% ipython --no-banner

In [1]: import numpy as np

In [2]: from numpy import linalg as LA

In [3]: np.set_printoptions(precision=2, suppress=True, linewidth=100, legacy="1.25")

In [4]: rd = lambda a: np.round(a, 2) + 0

In [5]: m1 = np.load("dump.npy")

In [6]: m1
Out[6]: 
array([[ 10.8 ,  -4.6 ,  -1.22,  -2.99,  -1.77,  -4.78],
       [-14.6 ,  10.7 ,  -6.61,   1.53,   8.1 ,  -4.41],
       [  8.21,  -1.71,  -4.2 ,  -3.3 ,   0.92,  -7.99],
       [ -5.26,  -1.98,   8.41,   3.93,  -4.5 ,  12.73],
       [ 11.08,  -5.4 ,   0.02,  -2.71,  -2.7 ,  -3.32],
       [ 15.59,  -5.31,  -4.21,  -5.11,  -0.88, -10.24],
       [  3.66,   2.49,  -7.82,  -3.29,   4.45, -11.39],
       [ -2.78,  -0.62,   3.6 ,   1.79,  -1.79,   5.61],
       [ 10.49,  -3.82,  -2.43,  -3.32,  -0.89,  -6.29],
       [ 16.81,  -8.53,   0.61,  -3.86,  -4.51,  -4.21],
       [ -4.83,   0.68,   2.95,   2.13,  -0.95,   5.4 ],
       [-14.73,   2.86,   7.82,   5.99,  -1.81,  14.71],
       [ -6.61,   5.48,  -4.21,   0.29,   4.48,  -3.57],
       [  9.21,   3.74, -15.05,  -6.93,   8.08, -22.6 ],
       [  3.  ,   4.1 , -10.21,  -3.9 ,   6.31, -14.44],
       [  1.11,   1.13,  -3.03,  -1.17,   1.78,  -4.32],
       [ -4.49,  -0.1 ,   4.19,   2.42,  -1.78,   6.89]])

In [7]: G = np.cov(m1, rowvar=False)

In [8]: print(np.median(m1, axis=0))
[ 3.   -0.1  -2.43 -2.71 -0.89 -4.32]

In [9]: print(np.argwhere(np.triu(np.abs(np.corrcoef(m1.T)) > 0.8, 1)))
[[0 3]
 [1 4]
 [2 4]
 [2 5]
 [3 5]]

In [10]: np.argsort(-m1.std(axis=0).round(6), kind="stable")
Out[10]: array([0, 5, 2, 1, 4, 3])

In [11]: rd(np.polyfit(m1[:, 3], m1[:, 4], 1))
Out[11]: array([-0.36,  0.34])

In [12]: rd(m1.std(axis=0))
Out[12]: array([9.47, 4.63, 6.03, 3.45, 3.97, 9.35])

In [13]: Xc = m1 - m1.mean(axis=0)

In [14]: V = LA.svd(Xc)[2][:2]

In [15]: other = Xc - Xc @ V.T @ V

In [16]: print(rd(np.diag(V.T @ V)))
[0.69 0.25 0.28 0.07 0.17 0.54]

In [17]: labels = m1[:, 0] > np.median(m1[:, 0])

In [18]: u = m1[labels].mean(axis=0) - m1[~labels].mean(axis=0)

In [19]: ((m1 - m1.mean(axis=0)) @ u > 0).astype(int)
Out[19]: array([1, 0, 1, 0, 1, 1, 1, 0, 1, 1, 0, 0, 0, 1, 1, 0, 0])

In [20]: rd(LA.norm(m1, 2) / LA.norm(m1))
Out[20]: 0.84

In [21]: LA.matrix_rank(m1, rtol=0.1)
Out[21]: 2

In [22]: rd(np.abs(LA.svd(m1)[2][-1]))
Out[22]: array([0.09, 0.49, 0.36, 0.32, 0.64, 0.33])

In [23]: M = np.loadtxt("a.csv", delimiter=",")

In [24]: print(M)
[[-38.79  39.04   0.57 -39.56 -39.09  -0.5 ]
 [-41.25  39.77   0.07 -39.71 -40.05  -0.56]
 [-41.84  41.33  -0.98 -38.28 -39.61  -0.42]
 [-38.24  41.09  -0.93 -40.74 -39.69   1.11]
 [-40.25  42.76   1.49 -39.16 -41.72   0.48]
 [-39.52  40.12   1.28 -40.2  -40.71  -1.84]
 [-39.45  40.57  -0.62 -40.6  -39.81   0.08]
 [-39.63  41.92   0.59 -39.15 -39.89   0.31]
 [-40.76  40.6    0.26 -39.96 -39.72  -0.37]
 [-40.5   40.98  -0.6  -40.93 -40.41  -0.73]
 [-41.18  39.25  -1.15 -40.54 -39.93   0.18]
 [-41.13  40.22   0.69 -41.43 -39.53   1.05]
 [-40.07  41.11   1.65 -39.13 -40.49  -0.75]
 [-38.77  38.75   1.27 -40.44 -39.65  -0.38]
 [-39.99  41.21   0.78 -39.86 -38.51   1.06]]

In [25]: other = np.c_[M[:, :5] @ np.array([[2, -1, 2, -2, 1],
    ...:     [-7, -6, -5, -2, 6],
    ...:     [-5, 0, -1, 0, -9],
    ...:     [-1, 6, 3, 0, -9],
    ...:     [6, 9, 0, -3, -8]]), np.array([-3, 3, -2, 0, -2, -3, 0, 0, 1, 1, 1, 3, 1, -3, -2])]

In [26]: print(rd(other))
[[-548.69 -784.62 -392.03  116.77  859.08   -3.  ]
 [-561.83 -796.08 -400.55  123.11  874.53    3.  ]
 [-567.47 -792.31 -404.19  119.85  876.36   -2.  ]
 [-556.86 -809.95 -403.22  113.37  900.85    0.  ]
 [-598.43 -826.75 -413.27  120.14  889.1    -2.  ]
 [-570.34 -808.79 -401.52  120.93  877.16   -3.  ]
 [-558.05 -805.86 -402.93  117.19  893.43    0.  ]
 [-575.84 -805.8  -406.9   115.09  878.05    0.  ]
 [-565.38 -800.08 -404.66  119.48  877.9     1.  ]
 [-566.39 -814.65 -408.09  120.27  902.43    1.  ]
 [-550.4  -796.93 -399.08  123.65  888.97    1.  ]
 [-563.   -804.54 -408.34  120.41  883.09    3.  ]
 [-579.97 -805.78 -404.73  119.39  867.83    1.  ]
 [-552.6  -793.22 -393.88  118.99  863.46   -3.  ]
 [-563.55 -793.02 -406.39  113.09  867.07   -2.  ]]

In [27]: rd(LA.norm(LA.qr(M)[0].T @ other, axis=0) ** 2 / ((other ** 2).sum(axis=0) + 1e-12))
Out[27]: array([1.  , 1.  , 1.  , 1.  , 1.  , 0.28])

In [28]: LA.matrix_rank(other)
Out[28]: 6

In [29]: X = np.load("case3.npy")

In [30]: X
Out[30]: 
array([[ 13.34,  13.34,   6.21,   9.21,  -6.21,   3.87],
       [  7.36,   7.36,  -0.97,   2.03,   0.97,   2.67],
       [  1.25,   1.25,  -8.3 ,  -5.3 ,   8.3 ,   1.45],
       [ -3.19,  -3.19, -13.62, -10.62,  13.62,   0.56],
       [ -1.61,  -1.61, -11.74,  -8.74,  11.74,   0.88],
       [  8.92,   8.92,   0.91,   3.91,  -0.91,   2.98],
       [  8.07,   8.07,  -0.12,   2.88,   0.12,   2.81],
       [ -4.69,  -4.69, -15.43, -12.43,  15.43,   0.26],
       [ 11.16,  11.16,   3.59,   6.59,  -3.59,   3.43],
       [  1.89,   1.89,  -7.53,  -4.53,   7.53,   1.58],
       [ 15.77,  15.77,   9.13,  12.13,  -9.13,   4.35],
       [ -2.6 ,  -2.6 , -12.92,  -9.92,  12.92,   0.68],
       [  4.33,   4.33,  -4.6 ,  -1.6 ,   4.6 ,   2.07],
       [  4.  ,   4.  ,  -5.  ,  -2.  ,   5.  ,   2.  ],
       [  4.25,   4.25,  -4.7 ,  -1.7 ,   4.7 ,   2.05],
       [  3.34,   3.34,  -5.79,  -2.79,   5.79,   1.87],
       [ -3.52,  -3.52, -14.02, -11.02,  14.02,   0.5 ],
       [ -2.53,  -2.53, -12.83,  -9.83,  12.83,   0.69],
       [  5.45,   5.45,  -3.26,  -0.26,   3.26,   2.29],
       [  2.13,   2.13,  -7.24,  -4.24,   7.24,   1.63],
       [ -0.99,  -0.99, -10.99,  -7.99,  10.99,   1.  ],
       [  5.7 ,   5.7 ,  -2.96,   0.04,   2.96,   2.34]])

In [31]: w1 = np.array([[-5, -8, 9],
    ...:     [-6, 1, 6],
    ...:     [-7, 0, 2],
    ...:     [3, 7, -1],
    ...:     [-3, -4, -9],
    ...:     [9, 3, 9]])

In [32]: b = np.array([2, 5, 2])

In [33]: H = np.maximum(X @ w1 + b, 0)

In [34]: rd((H > 0).mean(axis=0))
Out[34]: array([0.45, 0.09, 0.55])

In [35]: (H > 0).astype(int)
Out[35]: 
array([[0, 1, 1],
       [0, 0, 1],
       [1, 0, 0],
       [1, 0, 0],
       [1, 0, 0],
       [0, 0, 1],
       [0, 0, 1],
       [1, 0, 0],
       [0, 0, 1],
       [1, 0, 0],
       [0, 1, 1],
       [1, 0, 0],
       [0, 0, 1],
       [0, 0, 1],
       [0, 0, 1],
       [0, 0, 1],
       [1, 0, 0],
       [1, 0, 0],
       [0, 0, 1],
       [1, 0, 0],
       [1, 0, 0],
       [0, 0, 1]])

In [36]: print(LA.matrix_rank(H))
3

In [37]: C = np.array([[1, 0, -2], [1, 2, 0], [0, -1, 0]])

In [38]: (H @ C).round(6).argmax(axis=1)
Out[38]: array([0, 0, 0, 0, 0, 0, 0, 0, 0, 0, 0, 0, 0, 0, 0, 0, 0, 0, 0, 0, 0, 0])

In [39]: def softmax(z):
    ...:     e = np.exp(z - z.max(axis=-1, keepdims=True))
    ...:     return e / e.sum(axis=-1, keepdims=True)
    ...: 

In [40]: rd(softmax(X).sum(axis=1))
Out[40]: array([1., 1., 1., 1., 1., 1., 1., 1., 1., 1., 1., 1., 1., 1., 1., 1., 1., 1., 1., 1., 1., 1.])

In [41]: S = X @ X.T / np.sqrt(6)

In [42]: rd(softmax(S)[2] @ X)
Out[42]: array([ -4.69,  -4.69, -15.43, -12.43,  15.43,   0.26])

In [43]: print(softmax(S).round(6).argmax(axis=1))
[10 10  7  7  7 10 10  7 10  7 10  7  7  7  7  7  7  7 10  7  7 10]
